% python3 -q
>>> import numpy as np
>>> import numpy.linalg as la
>>> np.set_printoptions(precision=2, suppress=True, linewidth=160, sign=" ")
>>> def rnd(a):
...     return np.round(a, 2) + 0
... 
>>> K = np.load("x.npy")
>>> K
array([[ 0.99,  0.38, -0.5 ,  0.78, -0.57,  0.59,  1.09,  0.35, -0.43],
       [-0.54, -0.05,  1.63,  0.68,  0.19,  0.99, -0.48, -0.69, -0.75],
       [ 0.12, -0.11,  0.87, -0.06, -0.43, -1.66,  0.96,  0.4 ,  0.28],
       [ 1.27, -0.05,  0.5 , -1.24,  0.57,  0.03, -0.4 , -0.88, -0.48],
       [-0.67,  0.86, -0.06, -0.4 ,  0.05,  0.95,  0.76, -1.11,  0.94],
       [ 0.24, -1.77,  0.31, -0.09,  0.4 , -0.53,  0.6 , -0.59,  0.2 ],
       [-0.27,  0.33, -1.07,  0.3 ,  0.44, -0.95,  0.27, -0.58, -0.5 ],
       [ 0.34,  0.15,  0.15,  0.82,  1.7 ,  0.23, -0.55,  0.02,  0.26],
       [ 0.73,  0.2 ,  0.13,  1.32, -0.79, -0.45, -0.55, -0.09,  0.59]])
>>> rng = np.random.default_rng(962)
>>> lab = rng.permutation(9)
>>> lab
array([ 5,  7,  0,  3,  6,  2,  4,  8,  1])
>>> M2 = K[lab][:, lab]
>>> M2
array([[-0.53, -0.59,  0.24, -0.09,  0.6 ,  0.31,  0.4 ,  0.2 , -1.77],
       [ 0.23,  0.02,  0.34,  0.82, -0.55,  0.15,  1.7 ,  0.26,  0.15],
       [ 0.59,  0.35,  0.99,  0.78,  1.09, -0.5 , -0.57, -0.43,  0.38],
       [ 0.03, -0.88,  1.27, -1.24, -0.4 ,  0.5 ,  0.57, -0.48, -0.05],
       [-0.95, -0.58, -0.27,  0.3 ,  0.27, -1.07,  0.44, -0.5 ,  0.33],
       [-1.66,  0.4 ,  0.12, -0.06,  0.96,  0.87, -0.43,  0.28, -0.11],
       [ 0.95, -1.11, -0.67, -0.4 ,  0.76, -0.06,  0.05,  0.94,  0.86],
       [-0.45, -0.09,  0.73,  1.32, -0.55,  0.13, -0.79,  0.59,  0.2 ],
       [ 0.99, -0.69, -0.54,  0.68, -0.48,  1.63,  0.19, -0.75, -0.05]])
>>> rnd(np.sort(np.abs(la.eigvals(M2))))
array([ 1.66,  1.67,  1.67,  1.81,  1.81,  2.17,  2.17,  2.48,  2.48])
>>> rnd(la.det(M2)), rnd(la.det(K[lab]))
(np.float64(441.7), np.float64(-441.7))
>>> np.diag(M2)
array([-0.53,  0.02,  0.99, -1.24,  0.27,  0.87,  0.05,  0.59, -0.05])
